$ ipython --no-banner

In [1]: import numpy as np

In [2]: import numpy.linalg as la

In [3]: np.set_printoptions(precision=2, suppress=True, linewidth=100)

In [4]: def rnd(a):
   ...:     return np.round(a, 2) + 0
   ...: 

In [5]: A = np.load("data.npy")

In [6]: print(A)
[[ 0 -3 -9]
 [ 0  0  0]]

In [7]: blk = np.stack([A, 4 * A, A[::-1]])

In [8]: la.matrix_rank(blk)
Out[8]: array([1, 1, 1])

In [9]: feats = np.load("dump.npy")

In [10]: feats
Out[10]: 
array([[ 2, -1, -1],
       [ 2, -1, -1],
       [ 0,  0,  0],
       [ 0,  0,  0],
       [-1, -1,  1],
       [-1, -1,  1],
       [ 0,  0,  0],
       [-1, -1,  2],
       [-2, -2,  3],
       [ 1, -2,  1],
       [ 0,  0,  0]])

In [11]: proj = feats @ la.solve(feats.T @ feats, feats.T)

In [12]: rnd(proj)
Out[12]: 
array([[ 0.38,  0.38,  0.  ,  0.  ,  0.05,  0.05,  0.  , -0.14, -0.1 ,  0.24,  0.  ],
       [ 0.38,  0.38,  0.  ,  0.  ,  0.05,  0.05,  0.  , -0.14, -0.1 ,  0.24,  0.  ],
       [ 0.  ,  0.  ,  0.  ,  0.  ,  0.  ,  0.  ,  0.  ,  0.  ,  0.  ,  0.  ,  0.  ],
       [ 0.  ,  0.  ,  0.  ,  0.  ,  0.  ,  0.  ,  0.  ,  0.  ,  0.  ,  0.  ,  0.  ],
       [ 0.05,  0.05,  0.  ,  0.  ,  0.38,  0.38,  0.  , -0.14,  0.24, -0.1 ,  0.  ],
       [ 0.05,  0.05,  0.  ,  0.  ,  0.38,  0.38,  0.  , -0.14,  0.24, -0.1 ,  0.  ],
       [ 0.  ,  0.  ,  0.  ,  0.  ,  0.  ,  0.  ,  0.  ,  0.  ,  0.  ,  0.  ,  0.  ],
       [-0.14, -0.14,  0.  ,  0.  , -0.14, -0.14,  0.  ,  0.43,  0.29,  0.29,  0.  ],
       [-0.1 , -0.1 ,  0.  ,  0.  ,  0.24,  0.24,  0.  ,  0.29,  0.52,  0.19,  0.  ],
       [ 0.24,  0.24,  0.  ,  0.  , -0.1 , -0.1 ,  0.  ,  0.29,  0.19,  0.52,  0.  ],
       [ 0.  ,  0.  ,  0.  ,  0.  ,  0.  ,  0.  ,  0.  ,  0.  ,  0.  ,  0.  ,  0.  ]])

In [13]: rnd(np.trace(proj))
Out[13]: np.float64(3.0)

In [14]: rnd(la.eigvalsh(proj))
Out[14]: array([0., 0., 0., 0., 0., 0., 0., 0., 1., 1., 1.])

In [15]: np.allclose(proj @ proj, proj)
Out[15]: True

In [16]: Ac = (feats - feats.mean(axis=0)) / feats.std(axis=0)

In [17]: np.argwhere(np.abs(Ac) > 2)
Out[17]: array([[8, 2]])

In [18]: beta = la.lstsq(np.delete(Ac, 1, axis=1), Ac[:, 1])[0]

In [19]: rnd(beta)
Out[19]: array([-1.3 , -1.66])

In [20]: np.abs(beta).argmax()
Out[20]: np.int64(1)

In [21]: d = la.norm(feats[:, None] - feats[None], axis=-1)

In [22]: (d + 1e9 * np.eye(11)).round(6).argmin(axis=1)
Out[22]: array([1, 0, 3, 2, 5, 4, 2, 4, 7, 4, 2])

In [23]: d.shape
Out[23]: (11, 11)

In [24]: print(rnd(d[:5, :5]))
[[0.   0.   2.45 2.45 3.61]
 [0.   0.   2.45 2.45 3.61]
 [2.45 2.45 0.   0.   1.73]
 [2.45 2.45 0.   0.   1.73]
 [3.61 3.61 1.73 1.73 0.  ]]

In [25]: print(np.flatnonzero(d[3] < d.mean() / 2))
[ 2  3  6 10]

In [26]: la.matrix_rank(d ** 2)
Out[26]: np.int64(5)

In [27]: d[3].round(6).argsort(kind="stable")[:4]
Out[27]: array([ 2,  3,  6, 10])

In [28]: print(rnd(d[3]))
[2.45 2.45 0.   0.   1.73 1.73 0.   2.45 4.12 2.45 0.  ]

In [29]: rnd(la.norm(feats, axis=1))
Out[29]: array([2.45, 2.45, 0.  , 0.  , 1.73, 1.73, 0.  , 2.45, 4.12, 2.45, 0.  ])

In [30]: np.unravel_index(d.round(6).argmax(), d.shape)
Out[30]: (np.int64(0), np.int64(8))

In [31]: rnd(la.norm(feats - feats.mean(axis=0), axis=1))
Out[31]: array([2.53, 2.53, 0.98, 0.98, 1.11, 1.11, 0.98, 1.77, 3.38, 1.61, 0.98])

In [32]: m1 = np.array([[-4, 3, -4, 0], [0, -3, 2, -1], [0, 0, -4, 3], [0, 0, 0, 2]])

In [33]: B = la.inv(m1)

In [34]: rnd(la.det(m1) * la.det(B))
Out[34]: np.float64(1.0)

In [35]: (np.abs(B) > 1e-9).astype(int)
Out[35]: 
array([[1, 1, 1, 1],
       [0, 1, 1, 1],
       [0, 0, 1, 1],
       [0, 0, 0, 1]])

In [36]: np.allclose(B, m1.T)
Out[36]: False

In [37]: print(rnd(la.inv(B)))
[[-4.  3. -4.  0.]
 [ 0. -3.  2. -1.]
 [ 0.  0. -4.  3.]
 [ 0.  0.  0.  2.]]

In [38]: rnd(B)
Out[38]: 
array([[-0.25, -0.25,  0.12, -0.31],
       [ 0.  , -0.33, -0.17,  0.08],
       [ 0.  ,  0.  , -0.25,  0.38],
       [ 0.  ,  0.  ,  0.  ,  0.5 ]])
